$ ipython --no-banner

In [1]: import numpy as np

In [2]: np.set_printoptions(precision=2, suppress=True, linewidth=160, legacy="1.25")

In [3]: def rnd(a):
   ...:     return np.round(a, 2) + 0
   ...: 

In [4]: M = np.array([[0.4, 0.2, 0.4], [0.5, 0.5, 0.0], [0.0, 0.5, 0.5]])

In [5]: rnd(np.poly(M))
Out[5]: array([ 1.  , -1.4 ,  0.55, -0.15])

In [6]: rnd(np.linalg.det(M.T))
Out[6]: 0.15

In [7]: np.einsum("ii->", M)
Out[7]: 1.4

In [8]: F = np.load("data.npy")

In [9]: F
Out[9]: 
array([[0.5 , 0.  , 0.  , 0.5 , 0.  ],
       [0.  , 1.  , 0.  , 0.  , 0.  ],
       [0.25, 0.  , 0.5 , 0.25, 0.  ],
       [0.  , 0.  , 0.  , 1.  , 0.  ],
       [0.  , 0.  , 0.  , 0.33, 0.67]])

In [10]: w, vecs = np.linalg.eig(F)

In [11]: w
Out[11]: array([0.5 , 0.67, 0.5 , 1.  , 1.  ])

In [12]: rnd(np.sort(np.linalg.eigvals(np.linalg.inv(F))))
Out[12]: array([1.  , 1.  , 1.49, 2.  , 2.  ])

In [13]: rnd(np.prod(w))
Out[13]: 0.17

In [14]: out = np.array([[1, 5, -1], [-3, 2, -2], [3, 0, -3], [2, -3, 4], [-3, 2, 3]])

In [15]: rnd(out.T @ F.T)
Out[15]: 
array([[ 1.5 , -3.  ,  2.25,  2.  , -1.35],
       [ 1.  ,  2.  ,  0.5 , -3.  ,  0.35],
       [ 1.5 , -2.  , -0.75,  4.  ,  3.33]])

In [16]: np.einsum("ij->j", F)
Out[16]: array([0.75, 1.  , 0.5 , 2.08, 0.67])

In [17]: rnd(np.einsum("ij,ij->i", F, F))
Out[17]: array([0.5 , 1.  , 0.38, 1.  , 0.56])

In [18]: np.linalg.matrix_rank(np.vstack([F, out.T]))
Out[18]: 5

In [19]: np.vstack([F, out.T]).shape
Out[19]: (8, 5)

In [20]: rnd(np.einsum("ik,kj->ji", F, out))
Out[20]: 
array([[ 1.5 , -3.  ,  2.25,  2.  , -1.35],
       [ 1.  ,  2.  ,  0.5 , -3.  ,  0.35],
       [ 1.5 , -2.  , -0.75,  4.  ,  3.33]])

In [21]: rnd(np.einsum("ik,kj->ij", F, out))
Out[21]: 
array([[ 1.5 ,  1.  ,  1.5 ],
       [-3.  ,  2.  , -2.  ],
       [ 2.25,  0.5 , -0.75],
       [ 2.  , -3.  ,  4.  ],
       [-1.35,  0.35,  3.33]])

In [22]: def softmax(z):
    ...:     e = np.exp(z - z.max(axis=-1, keepdims=True))
    ...:     return e / e.sum(axis=-1, keepdims=True)
    ...: 

In [23]: rnd(softmax(F).sum(axis=1))
Out[23]: array([1., 1., 1., 1., 1.])

In [24]: rnd(softmax(F[0]))
Out[24]: array([0.26, 0.16, 0.16, 0.26, 0.16])

In [25]: rnd(softmax(10 * F[0]))
Out[25]: array([0.49, 0.  , 0.  , 0.49, 0.  ])

In [26]: rnd(softmax(F[0] + -2))
Out[26]: array([0.26, 0.16, 0.16, 0.26, 0.16])

In [27]: att = F @ F.T / np.sqrt(5)

In [28]: softmax(att).round(6).argmax(axis=1)
Out[28]: array([0, 1, 2, 3, 4])

In [29]: rnd(softmax(att))
Out[29]: 
array([[0.22, 0.18, 0.2 , 0.22, 0.19],
       [0.18, 0.28, 0.18, 0.18, 0.18],
       [0.2 , 0.18, 0.22, 0.2 , 0.19],
       [0.21, 0.16, 0.18, 0.26, 0.19],
       [0.19, 0.18, 0.19, 0.21, 0.23]])

In [30]: x = np.array([0, 1, 2, 1, 2])

In [31]: y = F @ x

In [32]: rnd(y)
Out[32]: array([0.5 , 1.  , 1.25, 1.  , 1.67])

In [33]: rnd(np.linalg.solve(F, 3 * y))
Out[33]: array([0., 3., 6., 3., 6.])

In [34]: rnd(np.linalg.solve(F, F[:, 3]))
Out[34]: array([0., 0., 0., 1., 0.])

In [35]: rnd(np.linalg.solve(F, y + F[:, 4]))
Out[35]: array([0., 1., 2., 1., 3.])

In [36]: rnd(np.linalg.solve(F.T, F[2]))
Out[36]: array([0., 0., 1., 0., 0.])

In [37]: rng = np.random.default_rng(8164)

In [38]: out = F + rng.integers(-2, 3, (5, 2)) @ rng.integers(-2, 3, (2, 5))

In [39]: out
Out[39]: 
array([[-2.5 ,  4.  , -1.  , -2.5 ,  3.  ],
       [ 0.  ,  1.  ,  0.  ,  0.  ,  0.  ],
       [ 2.25,  4.  , -1.5 ,  2.25, -2.  ],
       [-2.  ,  6.  , -2.  , -1.  ,  2.  ],
       [ 2.  , -6.  ,  2.  ,  2.33, -1.33]])

In [40]: np.linalg.matrix_rank(out - F, tol=1e-8)
Out[40]: 2

In [41]: np.abs(out - F).sum(axis=1)
Out[41]: array([14.,  0., 12., 14., 14.])

In [42]: K = np.loadtxt("a.csv", delimiter=",")

In [43]: K
Out[43]: 
array([[  0.,  -3.,  -1.,   2.,   2.],
       [ -1.,  -3.,  -3.,   0.,   5.],
       [  2.,  -3.,  -3.,   3.,   4.],
       [  4.,  -1.,  -1.,   2.,   7.],
       [  5.,  -3.,   1.,   1.,   7.],
       [  2.,  -4.,  -2.,   4.,  10.],
       [  2.,  -5.,  -3.,   4.,  12.],
       [  5.,  -4.,  -5.,   1.,  13.],
       [  4.,  -3.,  -4.,   3.,  14.],
       [  7.,  -5.,  -4.,   3.,  12.],
       [  6.,  -3.,  -4.,   0.,  11.],
       [  6.,  -1.,  -6.,  -1.,   8.],
       [  7.,   2.,  -5.,  -1.,  11.],
       [  7.,   4.,  -3.,   0.,  13.],
       [  5.,   2.,  -6.,   1.,  12.],
       [  5.,   5.,  -8.,  -2.,  10.],
       [  8.,   3., -10.,  -1.,   7.],
       [ 10.,   3., -12.,   2.,  10.],
       [ 13.,   2., -12.,   5.,   9.],
       [ 16.,   2., -12.,   3.,   9.],
       [ 15.,  -1., -11.,   3.,   8.],
       [ 17.,  -3.,  -9.,   5.,  10.],
       [ 18.,  -1., -12.,   4.,  13.],
       [ 17.,  -4., -10.,   1.,  13.],
       [ 15.,  -3.,  -9.,   2.,  13.]])

In [44]: rnd(np.linalg.norm(K[23], 1)), rnd(np.linalg.norm(K[23], np.inf))
Out[44]: (45.0, 17.0)

In [45]: rnd(np.linalg.norm(K, axis=0))
Out[45]: array([48.01, 15.78, 36.55, 13.04, 50.96])

In [46]: K[23] @ K[21]
Out[46]: 526.0

In [47]: rnd(np.linalg.norm(K[23] - K[21]))
Out[47]: 5.2

In [48]: rnd(np.linalg.norm(K, 1)), rnd(np.linalg.norm(K, np.inf))
Out[48]: (243.0, 48.0)

In [49]: basis = K[[9, 13]].astype(float)

In [50]: for _ in range(4):
    ...:     idx = np.linalg.norm(K[:, None] - basis, axis=-1).argmin(axis=1)
    ...:     basis = np.array([K[idx == j].mean(axis=0) for j in range(2)])
    ...: 

In [51]: idx
Out[51]: array([0, 0, 0, 0, 0, 0, 0, 0, 0, 0, 0, 0, 0, 0, 0, 1, 1, 1, 1, 1, 1, 1, 1, 1, 1])

In [52]: rnd(basis[1] - basis[0])
Out[52]: array([ 9.33,  2.3 , -7.23,  0.73,  0.8 ])

In [53]: np.abs(basis[1] - basis[0]).argmax()
Out[53]: 0

In [54]: x = np.array([1, 2, 1, 3, 2])

In [55]: a = np.maximum(K @ x, 0)

In [56]: np.maximum(K @ (3 * x), 0)
Out[56]: array([  9.,   0.,  30.,  63.,  51.,  72.,  75.,  63.,  93.,  78.,  54.,  33.,  75., 114.,  90.,  63.,  45.,  90., 114., 105.,  81., 111., 126.,  84.,  96.])

In [57]: a
Out[57]: array([ 3.,  0., 10., 21., 17., 24., 25., 21., 31., 26., 18., 11., 25., 38., 30., 21., 15., 30., 38., 35., 27., 37., 42., 28., 32.])

In [58]: np.maximum(K @ x, 0) - np.maximum(-K @ x, 0)
Out[58]: array([ 3.,  0., 10., 21., 17., 24., 25., 21., 31., 26., 18., 11., 25., 38., 30., 21., 15., 30., 38., 35., 27., 37., 42., 28., 32.])

In [59]: np.flatnonzero(a > 1e-9)
Out[59]: array([ 0,  2,  3,  4,  5,  6,  7,  8,  9, 10, 11, 12, 13, 14, 15, 16, 17, 18, 19, 20, 21, 22, 23, 24])

In [60]: K * (a > 1e-9)[:, None]
Out[60]: 
array([[  0.,  -3.,  -1.,   2.,   2.],
       [ -0.,  -0.,  -0.,   0.,   0.],
       [  2.,  -3.,  -3.,   3.,   4.],
       [  4.,  -1.,  -1.,   2.,   7.],
       [  5.,  -3.,   1.,   1.,   7.],
       [  2.,  -4.,  -2.,   4.,  10.],
       [  2.,  -5.,  -3.,   4.,  12.],
       [  5.,  -4.,  -5.,   1.,  13.],
       [  4.,  -3.,  -4.,   3.,  14.],
       [  7.,  -5.,  -4.,   3.,  12.],
       [  6.,  -3.,  -4.,   0.,  11.],
       [  6.,  -1.,  -6.,  -1.,   8.],
       [  7.,   2.,  -5.,  -1.,  11.],
       [  7.,   4.,  -3.,   0.,  13.],
       [  5.,   2.,  -6.,   1.,  12.],
       [  5.,   5.,  -8.,  -2.,  10.],
       [  8.,   3., -10.,  -1.,   7.],
       [ 10.,   3., -12.,   2.,  10.],
       [ 13.,   2., -12.,   5.,   9.],
       [ 16.,   2., -12.,   3.,   9.],
       [ 15.,  -1., -11.,   3.,   8.],
       [ 17.,  -3.,  -9.,   5.,  10.],
       [ 18.,  -1., -12.,   4.,  13.],
       [ 17.,  -4., -10.,   1.,  13.],
       [ 15.,  -3.,  -9.,   2.,  13.]])

In [61]: rnd(np.tanh(K @ x))
Out[61]: array([1., 0., 1., 1., 1., 1., 1., 1., 1., 1., 1., 1., 1., 1., 1., 1., 1., 1., 1., 1., 1., 1., 1., 1., 1.])
